>>> import numpy as np
>>> import numpy.linalg as la
>>> np.set_printoptions(precision=3, suppress=True, linewidth=100, sign=" ")
>>> Q, _ = la.qr(np.array([[-0.2, 0.5, -0.6, 1.0],
...     [-1.4, -0.5, 1.0, 0.2],
...     [-0.8, 0.4, 0.2, -0.2],
...     [-1.3, 0.0, 0.0, -0.6]]))
>>> w = np.array([4, 2, 2, 1])
>>> J = Q @ np.diag(w) @ Q.T
>>> J
array([[ 1.526, -0.205,  0.271,  0.435],
       [-0.205,  2.678,  0.651,  1.055],
       [ 0.271,  0.651,  2.217,  0.354],
       [ 0.435,  1.055,  0.354,  2.579]])
>>> x0 = np.ones(4)
>>> for _ in range(6):
...     x0 = J @ x0
...     x0 /= la.norm(x0)
...     print(round(x0 @ J @ x0, 3))
... 
3.893
3.974
3.994
3.998
4.0
4.0
>>> print(round(float(la.eigvalsh(J)[-1]), 3))
4.0
>>> x0
array([ 0.101,  0.669,  0.388,  0.625])
>>> F = np.array([[-8, 8, 16], [-4, 4, 8], [-4, 4, 8], [7, -7, -14]])
>>> Uu, sig, Vh = la.svd(F)
>>> sig.round(3) + 0
array([ 29.496,   0.   ,   0.   ])
>>> B = Uu[:, :1] @ np.diag(sig[:1]) @ Vh[:1]
>>> round(float(la.norm(F - B) / la.norm(F)), 3)
0.0
>>> print(round(float(np.abs(F - B).max()), 3))
0.0
>>> la.matrix_rank(F, rtol=0.05)
np.int64(1)
>>> r = la.matrix_rank(F)
>>> r
np.int64(1)
>>> N = la.svd(F)[2][r:].T
>>> print(la.matrix_rank(F.T @ F), la.matrix_rank(F @ F.T))
1 1
>>> np.round(F @ N, 3) + 0
array([[ 0.,  0.],
       [ 0.,  0.],
       [ 0.,  0.],
       [ 0.,  0.]])
>>> mat = np.load("layer19.npy")
>>> mat
array([[ 2,  0,  0],
       [ 0,  2,  0],
       [ 0,  0,  3]])
>>> w, V = la.eigh(mat)
>>> print(V @ np.diag(w) @ V.T)
[[ 2.  0.  0.]
 [ 0.  2.  0.]
 [ 0.  0.  3.]]
>>> V.T @ V
array([[ 1.,  0.,  0.],
       [ 0.,  1.,  0.],
       [ 0.,  0.,  1.]])
>>> V.T @ mat @ V
array([[ 2.,  0.,  0.],
       [ 0.,  2.,  0.],
       [ 0.,  0.,  3.]])
>>> print(np.abs(V[:, -1]).round(6).argmax())
2
>>> B = np.array([[3, -8, 1], [9, 5, 8], [9, 4, -8]])
>>> F @ B
array([[ 192,  168,  -72],
       [  96,   84,  -36],
       [  96,   84,  -36],
       [-168, -147,   63]])
>>> np.einsum("ij,ij->i", F, F)
array([ 384,   96,   96,  294])
>>> print(np.allclose(F[:-1].T @ la.lstsq(F[:-1].T, F[-1])[0], F[-1]))
True
>>> np.round(np.trace(la.pinv(F) @ F), 3)
np.float64(1.0)
>>> data = np.load("data.npy")
>>> data
array([[ 2,  0,  0, -1],
       [-1, -1, -1,  2],
       [ 2,  0,  0, -1]])
>>> # null space of dimension 2
>>> Q, Rm = la.qr(J)
>>> np.allclose(Rm.T @ Rm, J.T @ J)
True
>>> round(float(abs(Rm[0, 0])), 3), np.round(la.norm(J[:, 0]), 3)
(1.623, np.float64(1.623))
>>> G = data.T @ data
>>> np.diag(G)
array([ 9,  1,  1,  6])
>>> (data @ data.T).shape
(3, 3)
>>> np.trace(G), (data ** 2).sum()
(np.int64(17), np.int64(17))
>>> np.round(la.svd(data, compute_uv=False) ** 2, 3) + 0
array([ 14.352,   2.648,   0.   ])
>>> [round(float(x), 3) for x in la.svd(data, compute_uv=False)[:3]]
[3.788, 1.627, 0.0]
>>> np.argsort(-la.norm(data, axis=0).round(6), kind="stable")[:3]
array([ 0,  3,  1])
>>> Uu, sig, Vh = la.svd(data)
>>> V = Vh[:(sig > 1e-8).sum()]
>>> rng = np.random.default_rng(826)
>>> x0 = data[2] + 3 * data[0] + rng.integers(2) * np.eye(4)[1]
>>> x0
array([ 8.,  1.,  0., -4.])
>>> np.diag(V.T @ V)
array([ 0.895,  0.263,  0.263,  0.579])
>>> la.matrix_rank(np.vstack([data, x0]))
np.int64(3)
>>> np.allclose(V.T @ V @ x0, x0)
False
>>> print(round(float(la.norm(x0 - V.T @ V @ x0)), 3))
0.858
>>> r = la.matrix_rank(data)
>>> r
np.int64(2)
>>> N = la.svd(data)[2][r:].T
>>> la.matrix_rank(data.T @ data), la.matrix_rank(data @ data.T)
(np.int64(2), np.int64(2))
>>> [int(la.matrix_rank(data[:i])) for i in range(1, len(data) + 1)]
[1, 2, 2]
>>> [int(la.matrix_rank(data[:, :j + 1])) for j in range(4)]
[1, 2, 2, 2]
>>> [int(la.matrix_rank(np.delete(data, i, axis=0))) for i in range(3)]
[2, 1, 2]
>>> np.allclose(data @ N, 0)
True
>>> M = np.loadtxt("w.csv", delimiter=",")
>>> print(M)
[[ 3.  4.  3.]
 [ 1.  2.  1.]
 [ 0.  1.  0.]]
>>> # column 2 repeats column 0
>>> print(np.unique(M.round(6), axis=0).shape)
(3, 3)
>>> np.round(M @ la.pinv(M) @ M, 3) + 0
array([[ 3.,  4.,  3.],
       [ 1.,  2.,  1.],
       [ 0.,  1.,  0.]])
>>> la.lstsq(M[:-1].T, M[-1])[2]
np.int32(2)
>>> x0 = np.ones(3)
>>> for _ in range(7):
...     x0 = mat @ x0
...     x0 /= la.norm(x0)
...     print(round(x0 @ mat @ x0, 3))
... 
2.529
2.717
2.851
2.928
2.966
2.985
2.993
>>> round(la.eigvalsh(mat)[-1], 3)
np.float64(3.0)
>>> W0 = np.array([[5, -4, -8, 3], [-4, 5, 7, 0], [-8, 7, 13, -4], [3, 0, -4, 5]])
>>> w, V = la.eigh(W0)
>>> x0 = np.array([1, -2, -1, -3])
>>> np.round(V * np.abs(w) @ V.T, 3) + 0
array([[ 5., -4., -8.,  3.],
       [-4.,  5.,  7.,  0.],
       [-8.,  7., 13., -4.],
       [ 3.,  0., -4.,  5.]])
>>> (np.sign(V[:, -1].round(6)) == np.sign(V[0, -1].round(6))).astype(int)
array([ 1,  0,  0,  1])
>>> x0 @ W0 @ x0
np.int64(101)
>>> [round(float(x), 3) for x in la.svd(W0, compute_uv=False)[:3]]
[22.944, 5.056, 0.0]
>>> la.matrix_rank(W0, rtol=0.1)
np.int64(2)
>>> print(la.cond(W0) > 100)
True
>>> np.argsort(-la.norm(W0, axis=0).round(6), kind="stable")[:3]
array([ 2,  0,  1])
>>> print(np.diff(W0, axis=0))
[[ -9   9  15  -3]
 [ -4   2   6  -4]
 [ 11  -7 -17   9]]
>>> W0.sum(axis=0)
array([-4,  8,  8,  4])
>>> la.matrix_rank(W0)
np.int64(2)
>>> np.round(la.svd(W0, compute_uv=False), 3) + 0
array([ 22.944,   5.056,   0.   ,   0.   ])
>>> np.zeros(4, 4)
Traceback (most recent call last):
  File "<python-input-88>", line 1, in <module>
    np.zeros(4, 4)
    ~~~~~~~~^^^^^^
TypeError: Cannot interpret '4' as a data type
>>> W0.mean(axis=0)
array([-1.,  2.,  2.,  1.])
>>> W0.sum(axis=1)
array([-4,  8,  8,  4])
>>> print(np.count_nonzero(W0))
14
>>> round(float(la.norm(W0)), 3)
23.495
>>> r = la.matrix_rank(W0)
>>> r
np.int64(2)
>>> N = la.svd(W0)[2][r:].T
>>> print([int(la.matrix_rank(np.delete(W0, i, axis=0))) for i in range(4)])
[2, 2, 2, 2]
>>> print(np.round(W0 @ N, 3) + 0)
[[ 0.  0.]
 [ 0.  0.]
 [ 0.  0.]
 [ 0.  0.]]
>>> N @ N.T
array([[ 0.776,  0.138,  0.345, -0.19 ],
       [ 0.138,  0.569, -0.328, -0.345],
       [ 0.345, -0.328,  0.431,  0.138],
       [-0.19 , -0.345,  0.138,  0.224]])
>>> [int(la.matrix_rank(W0[:i])) for i in range(1, len(W0) + 1)]
[1, 2, 2, 2]
>>> print(N.shape)
(4, 2)
>>> [int(la.matrix_rank(W0[:, :j + 1])) for j in range(4)]
[1, 2, 2, 2]
>>> np.allclose(W0 @ N, 0)
True
>>> Uu, sig, Vh = la.svd(W0)
>>> np.argmax(sig[:-1] / (sig[1:] + 1e-6)) + 1
np.int64(2)
>>> print(sig.round(3) + 0)
[ 22.944   5.056   0.      0.   ]
>>> B = Uu[:, :2] @ np.diag(sig[:2]) @ Vh[:2]
>>> la.matrix_rank(B)
np.int64(2)
>>> la.matrix_rank(W0, rtol=0.05)
np.int64(2)
>>> m1 = np.load("a.npy")
>>> print(m1)
[[-2 -2]
 [-2 -4]]
>>> # equal to its transpose
>>> def softmax(z):
...     e = np.exp(z - z.max(axis=-1, keepdims=True))
...     return e / e.sum(axis=-1, keepdims=True)
... 
>>> softmax(m1[0])
array([ 0.5,  0.5])
>>> print(softmax(m1[0] + 2))
[ 0.5  0.5]
>>> S = m1 @ m1.T / np.sqrt(2)
>>> softmax(S + np.triu(np.full(S.shape, -np.inf), 1))
array([[ 1.   ,  0.   ],
       [ 0.003,  0.997]])
>>> softmax(S)[0] @ m1
array([-2.   , -3.888])
>>> w, V = la.eigh(m1)
>>> np.abs(V[:, -1]).round(6).argmax()
np.int64(0)
>>> V @ np.diag(w) @ V.T
array([[-2., -2.],
       [-2., -4.]])
>>> w
array([-5.236, -0.764])
>>> print(la.eigvalsh(m1 + 3 * np.eye(2)))
[-2.236  2.236]
>>> print(np.round(V.T @ m1 @ V, 3) + 0)
[[-5.236  0.   ]
 [ 0.    -0.764]]
>>> proj = np.triu(np.array([[8, 5], [6, 3]]), 1) + np.eye(2)
>>> B = proj @ m1 @ la.inv(proj)
>>> B
array([[-12.,  38.],
       [ -2.,   6.]])
>>> proj @ m1 - m1 @ proj
array([[-10., -10.],
       [  0.,  10.]])
>>> Uu, sig, Vh = la.svd(data)
>>> print(np.argmax(sig[:-1] / (sig[1:] + 1e-6)) + 1)
2
>>> sig.round(3) + 0
array([ 3.788,  1.627,  0.   ])
>>> B = Uu[:, :2] @ np.diag(sig[:2]) @ Vh[:2]
>>> print(round(float(la.norm(data - B) / la.norm(data)), 3))
0.0
>>> ang = np.radians(120)
>>> Rm = np.eye(2)
>>> Rm[0, 0] = Rm[1, 1] = np.cos(ang)
>>> Rm[0, 1], Rm[1, 0] = -np.sin(ang), np.sin(ang)
>>> print(Rm)
[[-0.5   -0.866]
 [ 0.866 -0.5  ]]
>>> B = m1 @ Rm.T
>>> print(la.svd(m1, compute_uv=False), la.svd(B, compute_uv=False))
[ 5.236  0.764] [ 5.236  0.764]
>>> print(np.allclose(la.norm(m1, axis=1), la.norm(B, axis=1)))
True
>>> np.allclose(m1 @ m1.T, B @ B.T)
True
>>> round(la.det(Rm), 3), np.round(np.trace(Rm), 3)
(np.float64(1.0), np.float64(-1.0))
>>> arr = np.array([[1, -2, 4], [1, -1, 1], [1, 0, 0], [1, 1, 1]])
>>> arr @ arr
Traceback (most recent call last):
  File "<python-input-144>", line 1, in <module>
    arr @ arr
    ~~~~^~~~~
ValueError: matmul: Input operand 1 has a mismatch in its core dimension 0, with gufunc signature (n?,k),(k,m?)->(n?,m?) (size 4 is different from 3)
>>> G = arr.T @ arr
>>> (arr @ arr.T).shape
(4, 4)
>>> print(np.diag(G))
[  4   6  18]
>>> G
array([[ 4, -2,  6],
       [-2,  6, -8],
       [ 6, -8, 18]])
>>> la.matrix_rank(G)
np.int64(3)
>>> np.trace(G), (arr ** 2).sum()
(np.int64(28), np.int64(28))
